>>> import numpy as np
>>> np.set_printoptions(suppress=True, linewidth=100)
>>> tidy = lambda a: np.round(a, 1) + 0
>>> rng = np.random.default_rng(65709)
>>> t = np.sort(rng.uniform(-2, 2, 33))
>>> J = np.c_[t, t ** 2, t ** 3] @ np.array([[2, 1, 2, -3, -1, -3, 1, 3, 1],
...     [-1, 0, -2, 2, 0, 2, -1, 0, 2],
...     [2, -2, 0, -3, 0, 3, 0, 3, 2]])
>>> tidy(J)
array([[-23.9,  13.9, -12. ,  37.9,   2. ,  -9.9,  -6. , -29.9, -10. ],
       [-22.8,  13.1, -11.6,  36.1,   2. ,  -9. ,  -5.8, -28.5,  -9.3],
       [-17.3,   9. ,  -9.6,  27.5,   1.8,  -4.7,  -4.8, -21.3,  -6.4],
       [-16.2,   8.2,  -9.2,  25.7,   1.7,  -3.9,  -4.6, -19.9,  -5.8],
       [-15.4,   7.6,  -8.9,  24.5,   1.7,  -3.4,  -4.5, -18.9,  -5.4],
       [-12.5,   5.6,  -7.7,  19.9,   1.5,  -1.4,  -3.9, -15.3,  -4. ],
       [ -6.1,   1.6,  -4.7,   9.8,   1.1,   1.7,  -2.3,  -7.4,  -1.4],
       [ -4.2,   0.6,  -3.5,   6.8,   0.9,   2.1,  -1.8,  -5.1,  -0.8],
       [ -3.1,   0.2,  -2.8,   5. ,   0.8,   2.1,  -1.4,  -3.8,  -0.5],
       [ -2.2,  -0.1,  -2.1,   3.6,   0.6,   2. ,  -1.1,  -2.7,  -0.3],
       [ -1.9,  -0.2,  -1.8,   3. ,   0.6,   1.8,  -0.9,  -2.3,  -0.3],
       [ -1. ,  -0.3,  -1.1,   1.6,   0.4,   1.3,  -0.5,  -1.3,  -0.2],
       [ -1. ,  -0.3,  -1. ,   1.5,   0.4,   1.2,  -0.5,  -1.2,  -0.2],
       [ -0.6,  -0.2,  -0.6,   0.9,   0.2,   0.8,  -0.3,  -0.8,  -0.2],
       [ -0.5,  -0.2,  -0.5,   0.7,   0.2,   0.7,  -0.3,  -0.6,  -0.1],
       [ -0.3,  -0.1,  -0.3,   0.5,   0.1,   0.5,  -0.2,  -0.4,  -0.1],
       [ -0.2,  -0.1,  -0.2,   0.3,   0.1,   0.3,  -0.1,  -0.2,  -0.1],
       [  0.1,   0. ,   0.1,  -0.1,   0. ,  -0.1,   0. ,   0.1,   0. ],
       [  0.2,   0.1,   0.2,  -0.3,  -0.1,  -0.3,   0.1,   0.3,   0.1],
       [  0.2,   0.1,   0.2,  -0.3,  -0.1,  -0.3,   0.1,   0.3,   0.1],
       [  0.7,   0.3,   0.5,  -1. ,  -0.4,  -0.7,   0.2,   1.2,   0.7],
       [  1.4,   0.1,   0.5,  -2. ,  -0.7,  -0.3,   0.2,   2.8,   2.1],
       [  1.5,   0. ,   0.4,  -2.1,  -0.7,  -0.2,   0.2,   3. ,   2.3],
       [  2.3,  -0.5,   0.2,  -3.1,  -0.9,   0.9,   0.1,   4.6,   3.7],
       [  2.8,  -0.8,   0.1,  -3.7,  -1. ,   1.6,   0. ,   5.6,   4.6],
       [  4.2,  -2.1,  -0.4,  -5.7,  -1.2,   4.2,  -0.2,   8.5,   7.2],
       [  7.2,  -4.9,  -1.4,  -9.7,  -1.5,   9.5,  -0.7,  14. ,  12.2],
       [  7.5,  -5.2,  -1.5, -10.1,  -1.5,  10.1,  -0.7,  14.6,  12.7],
       [  7.8,  -5.5,  -1.6, -10.5,  -1.5,  10.6,  -0.8,  15.1,  13.2],
       [ 10.4,  -8.1,  -2.4, -14.1,  -1.7,  15.4,  -1.2,  19.9,  17.3],
       [ 12.7, -10.6,  -3.1, -17.4,  -1.8,  19.8,  -1.5,  24.1,  21. ],
       [ 14.1, -12. ,  -3.5, -19.3,  -1.9,  22.4,  -1.7,  26.6,  23.1],
       [ 14.2, -12.1,  -3.5, -19.4,  -1.9,  22.6,  -1.7,  26.7,  23.2]])
>>> t = np.radians(45)
>>> r_ = np.eye(9)
>>> r_[8, 8] = r_[6, 6] = np.cos(t)
>>> r_[8, 6], r_[6, 8] = -np.sin(t), np.sin(t)
>>> tidy(r_)
array([[ 1. ,  0. ,  0. ,  0. ,  0. ,  0. ,  0. ,  0. ,  0. ],
       [ 0. ,  1. ,  0. ,  0. ,  0. ,  0. ,  0. ,  0. ,  0. ],
       [ 0. ,  0. ,  1. ,  0. ,  0. ,  0. ,  0. ,  0. ,  0. ],
       [ 0. ,  0. ,  0. ,  1. ,  0. ,  0. ,  0. ,  0. ,  0. ],
       [ 0. ,  0. ,  0. ,  0. ,  1. ,  0. ,  0. ,  0. ,  0. ],
       [ 0. ,  0. ,  0. ,  0. ,  0. ,  1. ,  0. ,  0. ,  0. ],
       [ 0. ,  0. ,  0. ,  0. ,  0. ,  0. ,  0.7,  0. ,  0.7],
       [ 0. ,  0. ,  0. ,  0. ,  0. ,  0. ,  0. ,  1. ,  0. ],
       [ 0. ,  0. ,  0. ,  0. ,  0. ,  0. , -0.7,  0. ,  0.7]])
>>> A2 = J @ r_.T
>>> tidy(np.linalg.det(r_)), tidy(np.trace(r_))
(np.float64(1.0), np.float64(8.4))
>>> tidy(np.abs(A2 - J).max(axis=0))
array([ 0. ,  0. ,  0. ,  0. ,  0. ,  0. , 16.9,  0. ,  7.2])
>>> np.allclose(J @ J.T, A2 @ A2.T)
True
>>> np.allclose(np.linalg.norm(J, axis=1), np.linalg.norm(A2, axis=1))
True
>>> cen = J - J.mean(axis=0)
>>> U, sigma, Vt = np.linalg.svd(cen, full_matrices=False)
>>> np.searchsorted(np.cumsum(sigma ** 2) / (sigma ** 2).sum(), 0.9) + 1
np.int64(1)
>>> (np.sign(U[:, 0]) == np.sign(U[0, 0])).astype(int)
array([1, 1, 1, 1, 1, 1, 1, 1, 1, 1, 1, 1, 1, 1, 1, 1, 0, 0, 0, 0, 0, 0, 0, 0, 0, 0, 0, 0, 0, 0, 0,
       0, 0])
>>> np.abs(Vt[0]).argmax()
np.int64(3)
>>> np.abs(U[:, 0]).argmax()
np.int64(0)
>>> tidy(Vt[0] * np.sign(Vt[0, np.abs(Vt[0]).argmax()]))
array([-0.4,  0.2, -0.1,  0.6,  0. , -0.3,  0. , -0.6, -0.3])
>>> tidy(sigma)
array([145.1,  33.3,   8.7,   0. ,   0. ,   0. ,   0. ,   0. ,   0. ])
>>> tidy(cen.mean(axis=0))
array([0., 0., 0., 0., 0., 0., 0., 0., 0.])
>>> u = np.array([3, 5])
>>> tidy(np.convolve(J[20], u))
array([ 2. ,  4.2,  2.7, -0.6, -5.8, -3.8, -2.7,  4.8,  8.2,  3.5])
>>> E = np.load("out1.npy")
>>> E
array([[ 1,  2,  0,  2,  0,  1,  3,  0],
       [ 0,  1, -1,  1, -1,  0,  2, -1],
       [-1,  0, -2,  0, -2, -1,  1, -2],
       [ 0,  1, -1,  1, -1,  0,  2, -1],
       [ 3,  4,  2,  4,  2,  3,  5,  2]])
>>> tidy(np.linalg.norm(E, 2) / np.linalg.norm(E))
np.float64(0.9)
>>> U, sigma, Vt = np.linalg.svd(E)
>>> evecs = Vt[:(sigma > 1e-8).sum()]
>>> vec = E[0] + 5 * E[1] + rng.integers(2) * np.eye(8)[4]
>>> vec
array([ 1.,  7., -5.,  7., -4.,  1., 13., -5.])
>>> tidy(np.linalg.norm(vec - evecs.T @ evecs @ vec))
np.float64(0.9)
>>> np.linalg.matrix_rank(np.vstack([E, vec]))
np.int64(3)
>>> print(tidy(np.diag(evecs.T @ evecs)))
[0.1 0.2 0.3 0.2 0.3 0.1 0.5 0.3]
>>> np.allclose(evecs.T @ evecs @ vec, vec)
False
>>> A2 = E / np.linalg.norm(E, axis=1)
Traceback (most recent call last):
  File "<python-input-39>", line 1, in <module>
    A2 = E / np.linalg.norm(E, axis=1)
         ~~^~~~~~~~~~~~~~~~~~~~~~~~~~~
ValueError: operands could not be broadcast together with shapes (5,8) (5,) 
>>> A2 = E / np.linalg.norm(E, axis=1, keepdims=True)
>>> C2 = A2 @ A2.T
>>> (np.abs(C2) > 0.9).astype(int)
array([[1, 0, 0, 0, 1],
       [0, 1, 0, 1, 0],
       [0, 0, 1, 0, 0],
       [0, 1, 0, 1, 0],
       [1, 0, 0, 0, 1]])
>>> print(tidy(np.degrees(np.arccos(np.clip(C2[4, 0], -1, 1)))))
24.5
>>> print((C2 - 2 * np.eye(5)).round(6).argmax(axis=1))
[4 3 1 1 0]
>>> A2 = J / np.linalg.norm(J, axis=1, keepdims=True)
>>> C2 = A2 @ A2.T
>>> tidy(np.linalg.norm(A2, axis=1))
array([1., 1., 1., 1., 1., 1., 1., 1., 1., 1., 1., 1., 1., 1., 1., 1., 1., 1., 1., 1., 1., 1., 1.,
       1., 1., 1., 1., 1., 1., 1., 1., 1., 1.])
>>> tidy(C2[11])
array([ 0.7,  0.7,  0.8,  0.8,  0.8,  0.8,  0.9,  1. ,  1. ,  1. ,  1. ,  1. ,  1. ,  1. ,  1. ,
        1. ,  1. , -1. , -1. , -1. , -0.9, -0.8, -0.8, -0.6, -0.6, -0.5, -0.4, -0.4, -0.4, -0.4,
       -0.3, -0.3, -0.3])
>>> rk = np.linalg.matrix_rank(J)
>>> rk
np.int64(3)
>>> null = np.linalg.svd(J)[2][rk:].T
>>> null.shape
(9, 6)
>>> print(tidy(null @ null.T))
[[ 0.8  0.1 -0.1  0.3  0.   0.  -0.1 -0.2  0. ]
 [ 0.1  0.7  0.  -0.2  0.1  0.4  0.   0.  -0.1]
 [-0.1  0.   0.8  0.2  0.   0.2 -0.1  0.   0.2]
 [ 0.3 -0.2  0.2  0.5  0.   0.   0.1  0.2 -0.1]
 [ 0.   0.1  0.   0.   0.9 -0.1  0.   0.1  0.1]
 [ 0.   0.4  0.2  0.  -0.1  0.3  0.1  0.  -0.1]
 [-0.1  0.  -0.1  0.1  0.   0.1  0.9  0.   0.1]
 [-0.2  0.   0.   0.2  0.1  0.   0.   0.6 -0.4]
 [ 0.  -0.1  0.2 -0.1  0.1 -0.1  0.1 -0.4  0.4]]
>>> print([int(np.linalg.matrix_rank(J[:, :j + 1])) for j in range(9)])
[1, 2, 3, 3, 3, 3, 3, 3, 3]
>>> print([int(np.linalg.matrix_rank(J[:i])) for i in range(1, len(J) + 1)])
[1, 2, 3, 3, 3, 3, 3, 3, 3, 3, 3, 3, 3, 3, 3, 3, 3, 3, 3, 3, 3, 3, 3, 3, 3, 3, 3, 3, 3, 3, 3, 3, 3]
>>> M = np.load("case4.npy")
>>> tidy(M)
array([[ 0.9,  0.1, -0.2],
       [ 0.1,  0.9,  0.3],
       [-0.2,  0.3,  0.2]])
>>> evals, evecs = np.linalg.eigh(M)
>>> tidy(evecs.T @ M @ evecs)
array([[0., 0., 0.],
       [0., 1., 0.],
       [0., 0., 1.]])
>>> tidy(evals)
array([0., 1., 1.])
>>> print(tidy(np.linalg.eigvalsh(M @ M)))
[0. 1. 1.]
>>> np.unique(evals.round(6) + 0, return_counts=True)[1]
array([1, 2])
>>> np.count_nonzero(M)
np.int64(9)
>>> tidy(M.mean(axis=0))
array([0.3, 0.4, 0.1])
>>> np.unravel_index(np.abs(M).argmax(), M.shape)
(np.int64(0), np.int64(0))
>>> tidy(M.sum(axis=1))
array([0.8, 1.3, 0.3])
>>> M.shape
(3, 3)
>>> np.linalg.matrix_rank(M)
np.int64(2)
>>> tidy(np.linalg.svd(M, compute_uv=False))
array([1., 1., 0.])
>>> tidy(M.sum(axis=0))
array([0.8, 1.3, 0.3])
>>> print(tidy(np.linalg.norm(M)))
1.4
